In [1]: import numpy as np

In [2]: np.set_printoptions(suppress=True, linewidth=120)

In [3]: def rd(a):
   ...:     return np.round(a, 1) + 0
   ...: 

In [4]: M = np.array([[1.0, 4.0, 0.0, 0.0, 0.0],
   ...:     [4.0, 0.0, 4.0, 0.0, 0.0],
   ...:     [0.0, 4.0, 2.0, 4.0, 0.0],
   ...:     [0.0, 0.0, 4.0, 0.0, 4.0],
   ...:     [0.0, 0.0, 0.0, 4.0, 0.0]])

In [5]: M
Out[5]: 
array([[1., 4., 0., 0., 0.],
       [4., 0., 4., 0., 0.],
       [0., 4., 2., 4., 0.],
       [0., 0., 4., 0., 4.],
       [0., 0., 0., 4., 0.]])

In [6]: [round(float(np.linalg.det(M[:i, :i])), 2) + 0 for i in range(1, 6)]
Out[6]: [1.0, -16.0, -48.0, 256.0, 768.0]

In [7]: np.all(np.linalg.eigvalsh(M) > 0)
Out[7]: np.False_

In [8]: rd(np.linalg.eigvalsh(M).min())
Out[8]: np.float64(-6.3)

In [9]: W1 = np.array([[1, 2, -4, 0, 1],
   ...:     [-2, 2, 0, -4, -3],
   ...:     [-1, 3, 3, 2, -2],
   ...:     [-4, 4, -2, -4, 4],
   ...:     [3, -2, -3, -5, 1]])

In [10]: coef = np.array([5, 8, 1, 6, 2])

In [11]: act = np.maximum(M @ W1 + coef, 0)

In [12]: np.linalg.matrix_rank(act)
Out[12]: np.int64(4)

In [13]: (act > 0).astype(int)
Out[13]: 
array([[0, 1, 0, 0, 0],
       [1, 1, 0, 1, 0],
       [0, 1, 0, 0, 1],
       [1, 1, 1, 0, 0],
       [0, 1, 0, 0, 1]])

In [14]: (act > 0).mean(axis=0)
Out[14]: array([0.4, 1. , 0.2, 0.2, 0.4])

In [15]: W2 = np.array([[0, -3, 2], [0, -3, 1], [-3, 0, -3], [3, 1, 0], [0, 2, -2]])

In [16]: act @ W2
Out[16]: 
array([[   0.,  -54.,   18.],
       [  42.,  -85.,   38.],
       [   0., -110.,   34.],
       [  -3.,  -75.,   35.],
       [   0.,  -36.,  -12.]])

In [17]: (act @ W2).round(6).argmax(axis=1)
Out[17]: array([2, 0, 2, 2, 0])

In [18]: ev, evecs = np.linalg.eigh(M)

In [19]: rd(np.linalg.eigvalsh(M + -3 * np.eye(5)))
Out[19]: array([-9.3, -6.8, -2. ,  1.3,  4.8])

In [20]: F = np.load("mat.npy")

In [21]: rd(F)
Out[21]: 
array([[0.1, 0.1, 0.1, 0.1, 0.1, 0.1],
       [0.1, 0.3, 0.2, 0.2, 0.2, 0.1],
       [0.1, 0.2, 0.2, 0.2, 0.2, 0.1],
       [0.1, 0.2, 0.2, 0.2, 0.2, 0.1],
       [0.1, 0.2, 0.2, 0.2, 0.2, 0.1],
       [0.1, 0.1, 0.1, 0.1, 0.1, 0.1]])

In [22]: x0 = np.array([-1, 2, 0, 2, 1])

In [23]: rhs = M @ x0

In [24]: coef, lr = np.zeros(5), 1 / np.linalg.norm(M, 2) ** 2

In [25]: for i in range(12):
    ...:     coef -= lr * M.T @ (M @ coef - rhs)
    ...:     if i % 2 == 0: print(i, round(np.linalg.norm(M @ coef - rhs), 1))
    ...: 
0 6.4
2 2.6
4 1.4
6 0.8
8 0.5
10 0.4

In [26]: rd(coef)
Out[26]: array([-1.1,  2. ,  0.2,  2. ,  0.8])

In [27]: B = F / np.sqrt((F ** 2).mean(axis=1, keepdims=True))

In [28]: print(rd(B[0]))
[0.6 1.4 1.  1.  1.  0.6]

In [29]: X = np.vander(np.arange(5) - 1, 4, increasing=True)

In [30]: X
Out[30]: 
array([[ 1, -1,  1, -1],
       [ 1,  0,  0,  0],
       [ 1,  1,  1,  1],
       [ 1,  2,  4,  8],
       [ 1,  3,  9, 27]])

In [31]: # row 4 dominates

In [32]: P = X @ np.linalg.solve(X.T @ X, X.T)

In [33]: rd(np.diag(P))
Out[33]: array([1. , 0.8, 0.5, 0.8, 1. ])

In [34]: np.linalg.matrix_rank(np.eye(5) - P)
Out[34]: np.int64(1)

In [35]: rd((np.eye(5) - P) @ X)
Out[35]: 
array([[0., 0., 0., 0.],
       [0., 0., 0., 0.],
       [0., 0., 0., 0.],
       [0., 0., 0., 0.],
       [0., 0., 0., 0.]])

In [36]: rd(np.trace(P))
Out[36]: np.float64(4.0)
